$ ipython --no-banner

In [1]: import numpy as np

In [2]: import numpy.linalg as la

In [3]: np.set_printoptions(suppress=True, linewidth=100)

In [4]: E = np.load("data.npy")

In [5]: E
Out[5]: 
array([[ 5,  5,  5,  5,  5,  5,  5],
       [ 5, 10, 10, 10, 10, 10, 10],
       [ 5, 10, 15, 15, 15, 15, 15],
       [ 5, 10, 15, 20, 20, 20, 20],
       [ 5, 10, 15, 20, 25, 25, 25],
       [ 5, 10, 15, 20, 25, 30, 30],
       [ 5, 10, 15, 20, 25, 30, 35]])

In [6]: # symmetric

In [7]: x0 = np.ones(7)

In [8]: for _ in range(3):
   ...:     x0 = E @ x0
   ...:     x0 /= la.norm(x0)
   ...:     print(round(x0 @ E @ x0, 2))
   ...: 
114.26
114.4
114.4

In [9]: x0.round(2)
Out[9]: array([0.11, 0.21, 0.3 , 0.38, 0.45, 0.49, 0.51])

In [10]: round(float(la.eigvalsh(E)[-1]), 2)
Out[10]: 114.4

In [11]: B = np.array([[0, 1], [0, 2], [0, 2], [0, 0], [1, 1], [1, 2], [1, 1]])

In [12]: B.T @ E.T
Out[12]: 
array([[ 15,  30,  45,  60,  75,  85,  90],
       [ 45,  85, 115, 135, 155, 170, 175]])

In [13]: np.einsum("ij->j", E)
Out[13]: array([ 35,  65,  90, 110, 125, 135, 140])

In [14]: np.einsum("ij,ij->i", E, E)
Out[14]: array([ 175,  625, 1250, 1950, 2625, 3175, 3500])

In [15]: evals, evecs = la.eigh(E)

In [16]: evals.sum(), np.trace(E)
Out[16]: (np.float64(140.0), np.int64(140))

In [17]: np.round(np.abs(evecs[:, -1]), 2)
Out[17]: array([0.11, 0.21, 0.3 , 0.38, 0.45, 0.49, 0.51])

In [18]: np.unique(evals.round(6) + 0, return_counts=True)[1]
Out[18]: array([1, 1, 1, 1, 1, 1, 1])

In [19]: np.round(evecs.T @ evecs, 2) + 0
Out[19]: 
array([[1., 0., 0., 0., 0., 0., 0.],
       [0., 1., 0., 0., 0., 0., 0.],
       [0., 0., 1., 0., 0., 0., 0.],
       [0., 0., 0., 1., 0., 0., 0.],
       [0., 0., 0., 0., 1., 0., 0.],
       [0., 0., 0., 0., 0., 1., 0.],
       [0., 0., 0., 0., 0., 0., 1.]])

In [20]: np.round(la.eigvalsh(E @ E), 2)
Out[20]: array([    1.71,     2.24,     3.65,     7.79,    25.  ,   171.35, 13088.26])

In [21]: evals.round(2)
Out[21]: array([  1.31,   1.5 ,   1.91,   2.79,   5.  ,  13.09, 114.4 ])

In [22]: np.round(la.eigvalsh(E + -2 * np.eye(7)), 2)
Out[22]: array([ -0.69,  -0.5 ,  -0.09,   0.79,   3.  ,  11.09, 112.4 ])

In [23]: (evals > 1e-8).sum(), (evals < -1e-8).sum()
Out[23]: (np.int64(7), np.int64(0))
